% python3 -q
>>> import numpy as np
>>> np.set_printoptions(precision=2, suppress=True, linewidth=100, sign=" ")
>>> M = np.loadtxt("m.csv", delimiter=",")
>>> print(M)
[[ 25. -11.  -8.   2.  -2.  -4.  -8.   4.  -7.   5.  13.]
 [-11.  30.   1.  -3.   6.  -1.  -3.   3.   9.   0. -21.]
 [ -8.   1.  16.   0.  -3. -12.  12.   5.  -6.  -4.  -9.]
 [  2.  -3.   0.  23.  -7.  17. -10.  12.  -4. -12.  -3.]
 [ -2.   6.  -3.  -7.  39.  11.  -4.   2.   6.  12.   1.]
 [ -4.  -1. -12.  17.  11.  39. -17.   7.  -1.  -3.  11.]
 [ -8.  -3.  12. -10.  -4. -17.  27. -11. -10.  -9.   0.]
 [  4.   3.   5.  12.   2.   7. -11.  23.  -5.   3.  -5.]
 [ -7.   9.  -6.  -4.   6.  -1. -10.  -5.  24.   3. -16.]
 [  5.   0.  -4. -12.  12.  -3.  -9.   3.   3.  33.   6.]
 [ 13. -21.  -9.  -3.   1.  11.   0.  -5. -16.   6.  33.]]
>>> ev, evecs = np.linalg.eigh(M)
>>> vec = np.array([2, -1, 2, 2, 2, 2, 2, -2, 0, 2, -1])
>>> print(np.round(evecs * np.maximum(ev, 0) @ evecs.T, 2) + 0)
[[ 25. -11.  -8.   2.  -2.  -4.  -8.   4.  -7.   5.  13.]
 [-11.  30.   1.  -3.   6.  -1.  -3.   3.   9.   0. -21.]
 [ -8.   1.  16.   0.  -3. -12.  12.   5.  -6.  -4.  -9.]
 [  2.  -3.   0.  23.  -7.  17. -10.  12.  -4. -12.  -3.]
 [ -2.   6.  -3.  -7.  39.  11.  -4.   2.   6.  12.   1.]
 [ -4.  -1. -12.  17.  11.  39. -17.   7.  -1.  -3.  11.]
 [ -8.  -3.  12. -10.  -4. -17.  27. -11. -10.  -9.   0.]
 [  4.   3.   5.  12.   2.   7. -11.  23.  -5.   3.  -5.]
 [ -7.   9.  -6.  -4.   6.  -1. -10.  -5.  24.   3. -16.]
 [  5.   0.  -4. -12.  12.  -3.  -9.   3.   3.  33.   6.]
 [ 13. -21.  -9.  -3.   1.  11.   0.  -5. -16.   6.  33.]]
>>> print(np.abs(M).sum(axis=1).max(), np.round(np.abs(ev).max(), 2))
123.0 76.65
>>> print(np.round(np.linalg.eigvalsh(M[1:, 1:]), 2) + 0)
[  0.     1.83   3.4    7.06  16.13  30.78  31.93  56.7   65.08  74.08]
>>> U, sig, VT = np.linalg.svd(M)
>>> evecs = VT[:(sig > 1e-8).sum()]
>>> rng = np.random.default_rng(78365)
>>> vec = M[0] + 5 * M[8] + rng.integers(2) * np.eye(11)[8]
>>> print(vec)
[-10.  34. -38. -18.  28.  -9. -58. -21. 114.  20. -67.]
>>> print(np.allclose(evecs.T @ evecs @ vec, vec))
False
>>> print(np.linalg.matrix_rank(np.vstack([M, vec])))
10
>>> A = np.load("dump.npy")
>>> print(A)
[[ 0.  0.  0.  0.  0.  1.  3.  1.  2.  0.  1.  1.]
 [ 0.  0.  0.  0.  0.  2.  0.  1.  1.  3.  2.  3.]
 [ 0.  0.  0.  0.  0.  2.  1.  1.  3.  0.  2.  1.]
 [ 0.  0.  0.  0.  0.  2.  3.  0.  3.  0.  3.  1.]
 [ 0.  0.  0.  0.  0.  2.  1.  2.  0.  1.  0.  3.]
 [ 1.  2.  2.  2.  2.  0.  0.  0.  0.  0.  0.  0.]
 [ 3.  0.  1.  3.  1.  0.  0.  0.  0.  0.  0.  0.]
 [ 1.  1.  1.  0.  2.  0.  0.  0.  0.  0.  0.  0.]
 [ 2.  1.  3.  3.  0.  0.  0.  0.  0.  0.  0.  0.]
 [ 0.  3.  0.  0.  1.  0.  0.  0.  0.  0.  0.  0.]
 [ 1.  2.  2.  3.  0.  0.  0.  0.  0.  0.  0.  0.]
 [ 1.  3.  1.  1.  3.  0.  0.  0.  0.  0.  0.  0.]]
>>> ev, evecs = np.linalg.eigvalsh(A)
Traceback (most recent call last):
  File "<python-input-18>", line 1, in <module>
    ev, evecs = np.linalg.eigvalsh(A)
    ^^^^^^^^^
ValueError: too many values to unpack (expected 2)
>>> ev, evecs = np.linalg.eigh(A)
>>> print(np.round(np.linalg.svd(A, compute_uv=False), 2) + 0)
[ 9.19  9.19  4.69  4.69  2.6   2.6   1.5   1.5   0.78  0.78  0.    0.  ]
>>> print(np.round(evecs.T @ evecs, 2) + 0)
[[ 1.  0.  0.  0.  0.  0.  0.  0.  0.  0.  0.  0.]
 [ 0.  1.  0.  0.  0.  0.  0.  0.  0.  0.  0.  0.]
 [ 0.  0.  1.  0.  0.  0.  0.  0.  0.  0.  0.  0.]
 [ 0.  0.  0.  1.  0.  0.  0.  0.  0.  0.  0.  0.]
 [ 0.  0.  0.  0.  1.  0.  0.  0.  0.  0.  0.  0.]
 [ 0.  0.  0.  0.  0.  1.  0.  0.  0.  0.  0.  0.]
 [ 0.  0.  0.  0.  0.  0.  1.  0.  0.  0.  0.  0.]
 [ 0.  0.  0.  0.  0.  0.  0.  1.  0.  0.  0.  0.]
 [ 0.  0.  0.  0.  0.  0.  0.  0.  1.  0.  0.  0.]
 [ 0.  0.  0.  0.  0.  0.  0.  0.  0.  1.  0.  0.]
 [ 0.  0.  0.  0.  0.  0.  0.  0.  0.  0.  1.  0.]
 [ 0.  0.  0.  0.  0.  0.  0.  0.  0.  0.  0.  1.]]
>>> print(round(ev.sum(), 2), np.trace(A))
0.0 0.0
>>> print((ev > 1e-8).sum(), (ev < -1e-8).sum())
5 5
>>> print(np.abs(evecs[:, -1]).round(6).argmax())
3
>>> print(np.round(np.linalg.eigvalsh(A @ A), 2) + 0)
[  0.     0.     0.6    0.6    2.26   2.26   6.76   6.76  21.98  21.98  84.4   84.4 ]
